$ python3 -q
>>> import numpy as np
>>> np.set_printoptions(precision=4, suppress=True, linewidth=140)
>>> m1 = np.load("a.npy")
>>> print(m1)
[[ 0.0354 -0.4762 -0.2069]
 [ 0.0589 -0.1547 -0.0084]
 [-0.0843  0.9501  0.0065]
 [ 0.1295 -0.4353  0.0443]
 [ 0.1399 -0.823  -0.0411]
 [ 0.0678  0.9578  0.1587]
 [-0.0361 -0.4256  0.0135]
 [ 0.0576 -2.5433 -0.0396]
 [ 0.0212  2.0433  0.003 ]
 [-0.0111 -0.5418  0.1411]
 [-0.0262 -0.2781 -0.0312]
 [-0.0635 -0.5082 -0.0844]
 [ 0.1045  2.2561 -0.0609]
 [-0.0183 -0.2688  0.0954]
 [-0.0932 -0.5033 -0.0982]
 [-0.0865  0.5602 -0.0578]
 [ 0.0682 -0.014   0.0906]
 [ 0.0882 -1.2708  0.0778]
 [ 0.1459  0.4028 -0.2215]
 [ 0.1697 -0.1844  0.062 ]
 [ 0.0175  0.1904 -0.0055]
 [-0.1263 -0.382   0.0642]
 [-0.0105 -0.3486  0.0575]
 [ 0.1884 -1.1176  0.029 ]]
>>> A2 = np.c_[m1[:, :1] @ np.array([[-1]]), np.array([3, 0, -1, 1, -1, 1, 0, -3, -2, -2, 1, 3, -2, 3, -3, -2, 2, 3, -2, 1, -2, 1, -3, 1])]
>>> print(A2)
[[-0.0354  3.    ]
 [-0.0589  0.    ]
 [ 0.0843 -1.    ]
 [-0.1295  1.    ]
 [-0.1399 -1.    ]
 [-0.0678  1.    ]
 [ 0.0361  0.    ]
 [-0.0576 -3.    ]
 [-0.0212 -2.    ]
 [ 0.0111 -2.    ]
 [ 0.0262  1.    ]
 [ 0.0635  3.    ]
 [-0.1045 -2.    ]
 [ 0.0183  3.    ]
 [ 0.0932 -3.    ]
 [ 0.0865 -2.    ]
 [-0.0682  2.    ]
 [-0.0882  3.    ]
 [-0.1459 -2.    ]
 [-0.1697  1.    ]
 [-0.0175 -2.    ]
 [ 0.1263  1.    ]
 [ 0.0105 -3.    ]
 [-0.1884  1.    ]]
>>> print(np.round(np.linalg.lstsq(m1, A2[:, 0])[0], 4) + 0)
[-1.  0.  0.]
>>> print(np.round(np.linalg.norm(A2 - m1 @ np.linalg.lstsq(m1, A2)[0], axis=0), 4) + 0)
[0.     9.5981]
>>> print(np.linalg.matrix_rank(np.c_[m1, A2]))
4
>>> print(np.linalg.norm(np.linalg.qr(m1)[0].T @ A2, axis=0) ** 2 / ((A2 ** 2).sum(axis=0) + 1e-12))
[1.     0.0695]
